In [1]: import numpy as np

In [2]: import numpy.linalg as la

In [3]: np.set_printoptions(precision=2, suppress=True, linewidth=120)

In [4]: def rd(a):
   ...:     return np.round(a, 2) + 0
   ...: 

In [5]: ang = np.deg2rad(139)

In [6]: J = np.eye(2)

In [7]: J[np.ix_([1, 0], [1, 0])] = [[np.cos(ang), -np.sin(ang)], [np.sin(ang), np.cos(ang)]]

In [8]: rd(J)
Out[8]: 
array([[-0.75,  0.66],
       [-0.66, -0.75]])

In [9]: P = np.triu(np.array([[2, 1], [2, 0]]), 1) + np.eye(2)

In [10]: B = P @ J @ la.inv(P)

In [11]: rd(np.trace(B)), rd(np.trace(J))
Out[11]: (np.float64(-1.51), np.float64(-1.51))

In [12]: rd(P @ J - J @ P)
Out[12]: 
array([[-0.66,  0.  ],
       [ 0.  ,  0.66]])

In [13]: la.matrix_rank(B)
Out[13]: np.int64(2)

In [14]: rng = np.random.default_rng(4297)

In [15]: labels = rng.integers(0, 3, 4)

In [16]: X = (labels[:, None] == labels) * 4 + np.eye(4)

In [17]: X
Out[17]: 
array([[5., 4., 4., 0.],
       [4., 5., 4., 0.],
       [4., 4., 5., 0.],
       [0., 0., 0., 5.]])

In [18]: ev, V = la.eigh(X)

In [19]: rd(ev)
Out[19]: array([ 1.,  1.,  5., 13.])

In [20]: rd(V.T @ V)
Out[20]: 
array([[1., 0., 0., 0.],
       [0., 1., 0., 0.],
       [0., 0., 1., 0.],
       [0., 0., 0., 1.]])

In [21]: np.abs(V[:, -1]).round(6).argmax()
Out[21]: np.int64(0)

In [22]: B = X / np.sqrt((X ** 2).mean(axis=1, keepdims=True))

In [23]: la.matrix_rank(X - X.mean(axis=1, keepdims=True))
Out[23]: np.int64(3)

In [24]: rd(la.norm(B, axis=1))
Out[24]: array([2., 2., 2., 2.])

In [25]: la.matrix_rank(B) == la.matrix_rank(X)
Out[25]: np.True_

In [26]: x0 = np.ones(4)

In [27]: for _ in range(6):
    ...:     x0 = X @ x0
    ...:     x0 /= la.norm(x0)
    ...:     print(round(x0 @ X @ x0, 2))
    ...: 
12.62
12.94
12.99
13.0
13.0
13.0

In [28]: rd(x0)
Out[28]: array([0.58, 0.58, 0.58, 0.  ])

In [29]: A = np.array([[-3.16, -6.89, 0.24],
    ...:     [3.19, -8.92, 0.03],
    ...:     [1.7, -2.7, -0.12],
    ...:     [-1.22, 5.32, 0.14],
    ...:     [2.29, 0.09, 0.18],
    ...:     [-0.05, 7.39, 0.06],
    ...:     [1.2, 4.96, 0.16],
    ...:     [0.19, -9.3, -0.25],
    ...:     [2.36, -20.71, 0.72],
    ...:     [2.87, -25.19, -0.34],
    ...:     [0.14, 16.97, -0.03],
    ...:     [0.39, 3.67, 0.3],
    ...:     [0.96, -0.43, -0.36],
    ...:     [-3.27, 10.75, 0.05],
    ...:     [0.52, 2.88, -0.09],
    ...:     [-3.01, 7.93, -0.19],
    ...:     [0.78, 11.23, 0.17],
    ...:     [0.01, 4.18, 0.29],
    ...:     [-1.21, 0.77, 0.06],
    ...:     [2.54, 5.01, 0.08]])

In [30]: B = A / np.sqrt((A ** 2).mean(axis=1, keepdims=True))

In [31]: rd(B[10])
Out[31]: array([0.01, 1.73, 0.  ])

In [32]: rd(la.norm(B, axis=1))
Out[32]: 
array([1.73, 1.73, 1.73, 1.73, 1.73, 1.73, 1.73, 1.73, 1.73, 1.73, 1.73, 1.73, 1.73, 1.73, 1.73, 1.73, 1.73, 1.73,
       1.73, 1.73])

In [33]: d = la.norm(A[:, None] - A[None], axis=-1)

In [34]: d[17].round(6).argsort(kind="stable")[:4]
Out[34]: array([17, 11,  6, 14])

In [35]: rd(d[:5, :5])
Out[35]: 
array([[ 0.  ,  6.67,  6.43, 12.36,  8.86],
       [ 6.67,  0.  ,  6.4 , 14.91,  9.06],
       [ 6.43,  6.4 ,  0.  ,  8.54,  2.87],
       [12.36, 14.91,  8.54,  0.  ,  6.3 ],
       [ 8.86,  9.06,  2.87,  6.3 ,  0.  ]])

In [36]: np.unravel_index(d.round(6).argmax(), d.shape)
Out[36]: (np.int64(9), np.int64(10))

In [37]: (d + 1e9 * np.eye(20)).round(6).argmin(axis=1)
Out[37]: array([ 7,  7, 12, 17, 12,  3, 19,  1,  9,  8, 16, 17,  4, 15, 11, 13,  5, 11, 12,  6])

In [38]: d.shape
Out[38]: (20, 20)

In [39]: la.matrix_rank(d ** 2)
Out[39]: np.int64(5)

In [40]: d.mean(axis=1).argmax()
Out[40]: np.int64(9)

In [41]: feats = np.load("run10.npy")

In [42]: feats
Out[42]: 
array([[ 1.5, -0.9, -0.6,  1.3],
       [-2.1, -0.4, -0.1,  0.6],
       [ 0.1, -0.3, -1. , -0.5],
       [-1.3,  0.8, -1.6, -0.6],
       [ 0.2,  0.2, -1.1,  1.4]])

In [43]: blk = np.stack([feats, -2 * feats, feats[::-1]])

In [44]: rd(np.einsum("bij,cij->bc", blk, blk))
Out[44]: 
array([[ 19.9 , -39.8 ,  10.97],
       [-39.8 ,  79.6 , -21.94],
       [ 10.97, -21.94,  19.9 ]])

In [45]: rd(la.norm(blk, axis=(1, 2)))
Out[45]: array([4.46, 8.92, 4.46])

In [46]: q = feats.astype(float).copy()

In [47]: for j in range(4):
    ...:     q[:, j] -= q[:, :j] @ (q[:, :j].T @ q[:, j])
    ...:     q[:, j] /= la.norm(q[:, j])
    ...: 

In [48]: rd(q.T @ q)
Out[48]: 
array([[1., 0., 0., 0.],
       [0., 1., 0., 0.],
       [0., 0., 1., 0.],
       [0., 0., 0., 1.]])

In [49]: B = np.array([[-1, 3, 2], [-2, -2, -3]])

In [50]: W2 = np.kron(B, feats)

In [51]: rd(W2)
Out[51]: 
array([[-1.5,  0.9,  0.6, -1.3,  4.5, -2.7, -1.8,  3.9,  3. , -1.8, -1.2,  2.6],
       [ 2.1,  0.4,  0.1, -0.6, -6.3, -1.2, -0.3,  1.8, -4.2, -0.8, -0.2,  1.2],
       [-0.1,  0.3,  1. ,  0.5,  0.3, -0.9, -3. , -1.5,  0.2, -0.6, -2. , -1. ],
       [ 1.3, -0.8,  1.6,  0.6, -3.9,  2.4, -4.8, -1.8, -2.6,  1.6, -3.2, -1.2],
       [-0.2, -0.2,  1.1, -1.4,  0.6,  0.6, -3.3,  4.2,  0.4,  0.4, -2.2,  2.8],
       [-3. ,  1.8,  1.2, -2.6, -3. ,  1.8,  1.2, -2.6, -4.5,  2.7,  1.8, -3.9],
       [ 4.2,  0.8,  0.2, -1.2,  4.2,  0.8,  0.2, -1.2,  6.3,  1.2,  0.3, -1.8],
       [-0.2,  0.6,  2. ,  1. , -0.2,  0.6,  2. ,  1. , -0.3,  0.9,  3. ,  1.5],
       [ 2.6, -1.6,  3.2,  1.2,  2.6, -1.6,  3.2,  1.2,  3.9, -2.4,  4.8,  1.8],
       [-0.4, -0.4,  2.2, -2.8, -0.4, -0.4,  2.2, -2.8, -0.6, -0.6,  3.3, -4.2]])

In [52]: K = np.array([[41, 1, 2, 2, 1],
    ...:     [0, -39, 0, 0, 2],
    ...:     [1, 0, 5, 1, 2],
    ...:     [0, 0, 0, -28, 1],
    ...:     [1, 1, 1, 1, 36]])

In [53]: K
Out[53]: 
array([[ 41,   1,   2,   2,   1],
       [  0, -39,   0,   0,   2],
       [  1,   0,   5,   1,   2],
       [  0,   0,   0, -28,   1],
       [  1,   1,   1,   1,  36]])

In [54]: q, Rm = la.qr(K)

In [55]: rd(q.T @ q)
Out[55]: 
array([[1., 0., 0., 0., 0.],
       [0., 1., 0., 0., 0.],
       [0., 0., 1., 0., 0.],
       [0., 0., 0., 1., 0.],
       [0., 0., 0., 0., 1.]])

In [56]: q.shape, Rm.shape
Out[56]: ((5, 5), (5, 5))

In [57]: np.allclose(Rm.T @ Rm, K.T @ K)
Out[57]: True

In [58]: rd(abs(Rm[0, 0])), rd(la.norm(K[:, 0]))
Out[58]: (np.float64(41.02), np.float64(41.02))

In [59]: rd(Rm)
Out[59]: 
array([[-41.02,  -1.02,  -2.15,  -2.05,  -1.93],
       [  0.  ,  39.01,   0.02,   0.02,  -1.1 ],
       [  0.  ,   0.  ,  -5.04,  -1.11,  -8.71],
       [  0.  ,   0.  ,   0.  ,  28.01,  -0.06],
       [  0.  ,   0.  ,   0.  ,   0.  ,  35.  ]])

In [60]: rd(q)
Out[60]: 
array([[-1.  ,  0.  ,  0.03,  0.  , -0.02],
       [ 0.  , -1.  ,  0.  ,  0.  ,  0.02],
       [-0.02,  0.  , -0.98, -0.01, -0.19],
       [ 0.  ,  0.  ,  0.  , -1.  ,  0.03],
       [-0.02,  0.02, -0.19,  0.03,  0.98]])

In [61]: np.trace(q @ q.T)
Out[61]: np.float64(5.0)

In [62]: q = K.astype(float).copy()

In [63]: for j in range(5):
    ...:     q[:, j] -= q[:, :j] @ (q[:, :j].T @ q[:, j])
    ...:     q[:, j] /= la.norm(q[:, j])
    ...: 

In [64]: rd(q)
Out[64]: 
array([[ 1.  ,  0.  , -0.03,  0.  , -0.02],
       [ 0.  , -1.  ,  0.  ,  0.  ,  0.02],
       [ 0.02,  0.  ,  0.98, -0.01, -0.19],
       [ 0.  ,  0.  ,  0.  , -1.  ,  0.03],
       [ 0.02,  0.02,  0.19,  0.03,  0.98]])

In [65]: rd(q.T @ q)
Out[65]: 
array([[1., 0., 0., 0., 0.],
       [0., 1., 0., 0., 0.],
       [0., 0., 1., 0., 0.],
       [0., 0., 0., 1., 0.],
       [0., 0., 0., 0., 1.]])

In [66]: B = K + rng.integers(-2, 3, (5, 4)) @ rng.integers(-2, 3, (4, 5))

In [67]: B
Out[67]: 
array([[ 41,   4,   4,   4,   5],
       [ -1, -38,   4,  -2,  -1],
       [  1,   0,   6,   1,   0],
       [ -4,   4,  -2, -28,   9],
       [  2,   1,   3,   1,  35]])

In [68]: la.matrix_rank(B - K, tol=1e-8)
Out[68]: np.int64(4)

In [69]: m1 = np.load("arr.npy")

In [70]: rd(m1)
Out[70]: 
array([[ 0.05, -0.14, -0.07, -0.14],
       [-0.14,  0.42,  0.22,  0.42],
       [-0.07,  0.22,  0.12,  0.22],
       [-0.14,  0.42,  0.22,  0.42]])

In [71]: rd(la.svd(m1, compute_uv=False))
Out[71]: array([1., 0., 0., 0.])

In [72]: rd(m1 - m1[0])
Out[72]: 
array([[ 0.  ,  0.  ,  0.  ,  0.  ],
       [-0.19,  0.56,  0.3 ,  0.56],
       [-0.12,  0.36,  0.19,  0.36],
       [-0.19,  0.56,  0.3 ,  0.56]])

In [73]: rd(m1.mean(axis=0))
Out[73]: array([-0.08,  0.23,  0.12,  0.23])

In [74]: np.count_nonzero(m1)
Out[74]: np.int64(16)

In [75]: rd(np.diff(m1, axis=0))
Out[75]: 
array([[-0.19,  0.56,  0.3 ,  0.56],
       [ 0.06, -0.19, -0.1 , -0.19],
       [-0.06,  0.19,  0.1 ,  0.19]])

In [76]: rd(la.eigvals(m1).sum().real)
Out[76]: np.float64(1.0)

In [77]: rd(la.det(2 * m1)), rd(la.det(m1))
Out[77]: (np.float64(0.0), np.float64(0.0))

In [78]: mat = np.array([[1, -1, -1, 1, 1, -1, -1, 1],
    ...:     [1, -1, 1, -1, -1, 1, -1, 1],
    ...:     [1, -1, 1, -1, 1, -1, 1, -1],
    ...:     [1, 1, 1, 1, 1, 1, 1, 1],
    ...:     [1, 1, 1, 1, -1, -1, -1, -1]])

In [79]: mat
Out[79]: 
array([[ 1, -1, -1,  1,  1, -1, -1,  1],
       [ 1, -1,  1, -1, -1,  1, -1,  1],
       [ 1, -1,  1, -1,  1, -1,  1, -1],
       [ 1,  1,  1,  1,  1,  1,  1,  1],
       [ 1,  1,  1,  1, -1, -1, -1, -1]])

In [80]: mat.sum(axis=0)
Out[80]: array([ 5, -1,  3,  1,  1, -1, -1,  1])

In [81]: la.matrix_rank(mat)
Out[81]: np.int64(5)

In [82]: mat.sum(axis=1)
Out[82]: array([0, 0, 0, 8, 0])

In [83]: rd(la.norm(mat))
Out[83]: np.float64(6.32)

In [84]: np.count_nonzero(mat)
Out[84]: np.int64(40)

In [85]: mat - mat[0]
Out[85]: 
array([[ 0,  0,  0,  0,  0,  0,  0,  0],
       [ 0,  0,  2, -2, -2,  2,  0,  0],
       [ 0,  0,  2, -2,  0,  0,  2, -2],
       [ 0,  2,  2,  0,  0,  2,  2,  0],
       [ 0,  2,  2,  0, -2,  0,  0, -2]])

In [86]: np.abs(mat).max()
Out[86]: np.int64(1)

In [87]: def softmax(z):
    ...:     e = np.exp(z - z.max(axis=-1, keepdims=True))
    ...:     return e / e.sum(axis=-1, keepdims=True)
    ...: 

In [88]: rd(softmax(mat[0]))
Out[88]: array([0.22, 0.03, 0.03, 0.22, 0.22, 0.03, 0.03, 0.22])

In [89]: rd(softmax(10 * mat[0]))
Out[89]: array([0.25, 0.  , 0.  , 0.25, 0.25, 0.  , 0.  , 0.25])

In [90]: rd(softmax(mat).sum(axis=1))
Out[90]: array([1., 1., 1., 1., 1.])

In [91]: S = mat @ mat.T / np.sqrt(8)

In [92]: rd(softmax(S + np.triu(np.full(S.shape, -np.inf), 1)))
Out[92]: 
array([[1.  , 0.  , 0.  , 0.  , 0.  ],
       [0.06, 0.94, 0.  , 0.  , 0.  ],
       [0.05, 0.05, 0.89, 0.  , 0.  ],
       [0.05, 0.05, 0.05, 0.85, 0.  ],
       [0.05, 0.05, 0.05, 0.05, 0.81]])

In [93]: rd(softmax(S))
Out[93]: 
array([[0.81, 0.05, 0.05, 0.05, 0.05],
       [0.05, 0.81, 0.05, 0.05, 0.05],
       [0.05, 0.05, 0.81, 0.05, 0.05],
       [0.05, 0.05, 0.05, 0.81, 0.05],
       [0.05, 0.05, 0.05, 0.05, 0.81]])

In [94]: rd(softmax(S)[0] @ mat)
Out[94]: array([ 1.  , -0.81, -0.62,  0.81,  0.81, -0.81, -0.81,  0.81])

In [95]: B = np.array([[0, 2], [3, 2]])

In [96]: W2 = np.array([[5]])

In [97]: W0 = np.block([[B, np.zeros((2, 1))], [np.zeros((1, 2)), W2]])

In [98]: W0
Out[98]: 
array([[0., 2., 0.],
       [3., 2., 0.],
       [0., 0., 5.]])

In [99]: q, V = la.qr(W0[:, :2])[0], la.qr(W0[:, 2:])[0]

In [100]: sigma = la.svd(q.T @ V, compute_uv=False)

In [101]: sigma
Out[101]: array([0.])

In [102]: (sigma > 0.9).sum()
Out[102]: np.int64(0)

In [103]: np.degrees(np.arccos(sigma.clip(0, 1)))
Out[103]: array([90.])

In [104]: rd(la.norm(q @ q.T - V @ V.T, 2))
Out[104]: np.float64(1.0)
